$ python -q
>>> import numpy as np
>>> from numpy import linalg as LA
>>> np.set_printoptions(precision=2, suppress=True, linewidth=120, floatmode="fixed")
>>> mat = np.load("m.npy")
>>> print(mat)
[[1.00 0.00 0.00]
 [0.00 0.50 0.50]
 [0.00 0.00 1.00]]
>>> # row-stochastic, so 1 is an eigenvalue
>>> Q, vecs = LA.qr(mat[:, :2])[0], LA.qr(mat[:, 2:])[0]
>>> s = LA.svd(Q.T @ vecs, compute_uv=False)
>>> print(round(LA.norm(Q @ Q.T - vecs @ vecs.T, 2), 2))
1.0
>>> print(s)
[0.45]
>>> print(np.sort(np.abs(LA.eigvals(mat)))[::-1])
[1.00 1.00 0.50]
>>> print(LA.matrix_power(mat, 2))
[[1.00 0.00 0.00]
 [0.00 0.25 0.75]
 [0.00 0.00 1.00]]
>>> pr = np.eye(3)[0]
>>> for _ in range(4):
...     pr = pr @ mat
...     print(pr.round(2))
... 
[1.00 0.00 0.00]
[1.00 0.00 0.00]
[1.00 0.00 0.00]
[1.00 0.00 0.00]
>>> vals, vecs = LA.eig(mat)
>>> print(mat @ vecs[:, 0] - vals[0] * vecs[:, 0])
[0.00 0.00 0.00]
>>> print(np.sort(LA.eigvals(mat @ mat)))
[0.25 1.00 1.00]
>>> print(np.sort(LA.eigvals(mat.T)))
[0.50 1.00 1.00]
>>> E = np.loadtxt("layer10.csv", delimiter=",")
>>> print(E)
[[ 1.00 -2.00  4.00 -8.00]
 [ 1.00 -1.00  1.00 -1.00]
 [ 1.00  0.00  0.00  0.00]]
>>> # row 0 dominates
>>> w1 = np.array([[3, -3, -5, 4, -3, -3],
...     [5, 4, 2, -1, -1, 5],
...     [3, -2, 0, 3, -2, 5],
...     [3, 2, -2, 0, 2, -1]])
>>> coef = np.array([8, 2, 5, -3, 3, -8])
>>> act = np.maximum(E @ w1 + coef, 0)
>>> print((act > 0).mean(axis=0))
[0.67 0.00 0.33 1.00 0.00 0.33]
>>> print((act > 0).astype(int))
[[0 0 1 1 0 1]
 [1 0 0 1 0 0]
 [1 0 0 1 0 0]]
>>> print(LA.matrix_rank(act))
3
>>> basis = np.array([[3, 2], [3, 2], [7, 6], [3, 7], [4, 9], [8, 9]])
>>> print(act @ basis)
[[185.00 240.00]
 [ 33.00  47.00]
 [ 36.00  29.00]]
>>> Y = E / LA.norm(E, axis=1, keepdims=True)
>>> gram = Y @ Y.T
>>> print(gram)
[[1.00 0.81 0.11]
 [0.81 1.00 0.50]
 [0.11 0.50 1.00]]
>>> print(np.argwhere(np.triu(np.abs(gram) > 0.95, 1)))
[]
>>> print(gram[0])
[1.00 0.81 0.11]
>>> print(LA.norm(Y, axis=1))
[1.00 1.00 1.00]
>>> print(round(float(np.degrees(np.arccos(np.clip(gram[0, 1], -1, 1)))), 2))
35.56
>>> vals, vecs = LA.eigh(gram)
>>> print(LA.svd(gram, compute_uv=False))
[2.01 0.90 0.09]
>>> print(vals.sum(), np.trace(gram))
3.0 3.0
>>> print(LA.eigvalsh(gram @ gram))
[0.01 0.82 4.02]
>>> print(np.abs(vecs[:, -1]))
[0.60 0.69 0.41]
>>> print(np.round(vecs.T @ gram @ vecs, 2) + 0)
[[0.09 0.00 0.00]
 [0.00 0.90 0.00]
 [0.00 0.00 2.01]]
>>> print(np.diff(E, axis=0))
[[ 0.00  1.00 -3.00  7.00]
 [ 0.00  1.00 -1.00  1.00]]
>>> print(LA.matrix_rank(E))
3
>>> print(np.unravel_index(np.abs(E).argmax(), E.shape))
(np.int64(0), np.int64(3))
>>> print(E.sum(axis=0))
[ 3.00 -3.00  5.00 -9.00]
>>> print(E - E[0])
[[ 0.00  0.00  0.00  0.00]
 [ 0.00  1.00 -3.00  7.00]
 [ 0.00  2.00 -4.00  8.00]]
>>> print(round(LA.norm(E), 2))
9.49
>>> print(E.sum(axis=1))
[-5.00  0.00  1.00]
>>> J = np.load("block3.npy")
>>> print(J)
[[ 0.92  0.23  0.05 -0.11  0.07]
 [ 0.23  0.21 -0.08  0.32  0.09]
 [ 0.05 -0.08  0.92  0.06 -0.24]
 [-0.11  0.32  0.06  0.86  0.08]
 [ 0.07  0.09 -0.24  0.08  0.08]]
>>> # null space of dimension 2
>>> rng = np.random.default_rng(4327)
>>> idx = rng.permutation(5)
>>> print(idx)
[0 1 3 2 4]
>>> Y = J[idx][:, idx]
>>> print(round(float(np.trace(Y)), 2))
3.0
>>> M = np.load("test17.npy")
>>> print(M)
[[ 1.21  3.01  0.01]
 [ 1.08  3.09  0.04]
 [ 0.92  2.98 -0.02]
 [ 0.97  3.16  0.09]
 [ 1.00  2.90 -0.19]
 [ 1.20  3.07  0.11]
 [ 0.75  2.97  0.09]
 [ 1.23  3.01  0.15]
 [ 0.94  3.06  0.13]
 [ 1.09  2.89 -0.07]
 [ 1.03  2.94 -0.09]
 [ 0.97  2.99  0.24]
 [ 0.98  3.10  0.04]
 [ 1.01  3.00  0.13]
 [ 1.90  2.12  1.04]
 [ 1.96  2.07  1.02]
 [ 1.98  2.08  0.97]
 [ 1.86  1.92  0.96]
 [ 1.95  2.09  1.07]
 [ 1.90  1.89  1.00]
 [ 2.05  1.95  1.08]
 [ 2.09  1.98  1.02]
 [ 2.13  1.90  1.02]
 [ 2.03  2.03  0.98]
 [ 1.91  2.06  1.14]
 [ 1.94  2.05  1.11]
 [ 1.97  2.07  0.97]
 [ 1.93  1.86  0.90]]
>>> Y = np.c_[M[:, :2] @ np.array([[-1, -1], [-1, 0]]), np.array([0, 4, 1, 5, 3, 1, 5, 0, 4, 0, 3, 5, 0, 4, 1, 4, 1, 1, 5, 0, 3, 4, 3, 3, 1, 3, 1, 4])]
>>> print(Y)
[[-4.22 -1.21  0.00]
 [-4.17 -1.08  4.00]
 [-3.90 -0.92  1.00]
 [-4.13 -0.97  5.00]
 [-3.90 -1.00  3.00]
 [-4.27 -1.20  1.00]
 [-3.72 -0.75  5.00]
 [-4.24 -1.23  0.00]
 [-4.00 -0.94  4.00]
 [-3.98 -1.09  0.00]
 [-3.97 -1.03  3.00]
 [-3.96 -0.97  5.00]
 [-4.08 -0.98  0.00]
 [-4.01 -1.01  4.00]
 [-4.02 -1.90  1.00]
 [-4.03 -1.96  4.00]
 [-4.06 -1.98  1.00]
 [-3.78 -1.86  1.00]
 [-4.04 -1.95  5.00]
 [-3.79 -1.90  0.00]
 [-4.00 -2.05  3.00]
 [-4.07 -2.09  4.00]
 [-4.03 -2.13  3.00]
 [-4.06 -2.03  3.00]
 [-3.97 -1.91  1.00]
 [-3.99 -1.94  3.00]
 [-4.04 -1.97  1.00]
 [-3.79 -1.93  4.00]]
>>> print(LA.matrix_rank(Y))
3
>>> print(LA.matrix_rank(np.c_[M, Y]))
4
>>> left, s, Vt = LA.svd(M, full_matrices=False)
>>> print(left.shape, s.shape, Vt.shape)
(28, 3) (3,) (3, 3)
>>> print(np.abs(Vt[0]))
[0.50 0.85 0.17]
>>> print(s)
[15.74  4.46  0.52]
>>> print(np.allclose(left * s @ Vt, M))
True
>>> print(np.round(Vt @ Vt.T, 2) + 0)
[[1.00 0.00 0.00]
 [0.00 1.00 0.00]
 [0.00 0.00 1.00]]
>>> cen = M - M.mean(axis=0)
>>> vecs = LA.svd(cen)[2][:2]
>>> Y = cen - cen @ vecs.T @ vecs
>>> print(Y.std(axis=0))
[0.07 0.05 0.02]
>>> print((cen @ vecs.T).std(axis=0))
[0.85 0.10]
>>> Y = M + rng.integers(-2, 3, (28, 2)) @ rng.integers(-2, 3, (2, 3))
>>> print(Y)
[[-0.79  3.01 -1.99]
 [ 4.08  5.09 -0.96]
 [ 0.92  2.98 -0.02]
 [ 5.97  7.16 -2.91]
 [-1.00 -1.10  5.81]
 [ 3.20  3.07  2.11]
 [-3.25  0.97  0.09]
 [ 0.23  1.01  3.15]
 [-0.06  3.06 -0.87]
 [-0.91  2.89 -2.07]
 [ 2.03  4.94 -3.09]
 [ 2.97  4.99 -1.76]
 [-2.02  1.10  1.04]
 [ 4.01  7.00 -4.87]
 [-2.10 -1.88  5.04]
 [ 5.96  6.07 -2.98]
 [ 2.98  4.08 -2.03]
 [-0.14 -2.08  6.96]
 [-0.05 -1.91  7.07]
 [-2.10 -2.11  5.00]
 [ 2.05  1.95  1.08]
 [ 8.09  5.98 -0.98]
 [ 4.13  3.90 -0.98]
 [ 7.03  6.03 -2.02]
 [ 0.91  0.06  4.14]
 [ 3.94  2.05  3.11]
 [-2.03 -1.93  4.97]
 [-0.07 -2.14  6.90]]
>>> print(LA.matrix_rank(Y - M, tol=1e-8))
2
>>> print(np.abs(Y - M).sum(axis=1))
[ 4.00  6.00  0.00 12.00 12.00  4.00  6.00  6.00  2.00  4.00  6.00  6.00  6.00 12.00 12.00 12.00  6.00 12.00 12.00
 12.00  0.00 12.00  6.00 12.00  6.00  4.00 12.00 12.00]
>>> print(np.round(LA.svd(Y - M, compute_uv=False), 2) + 0)
[26.23  9.79  0.00]
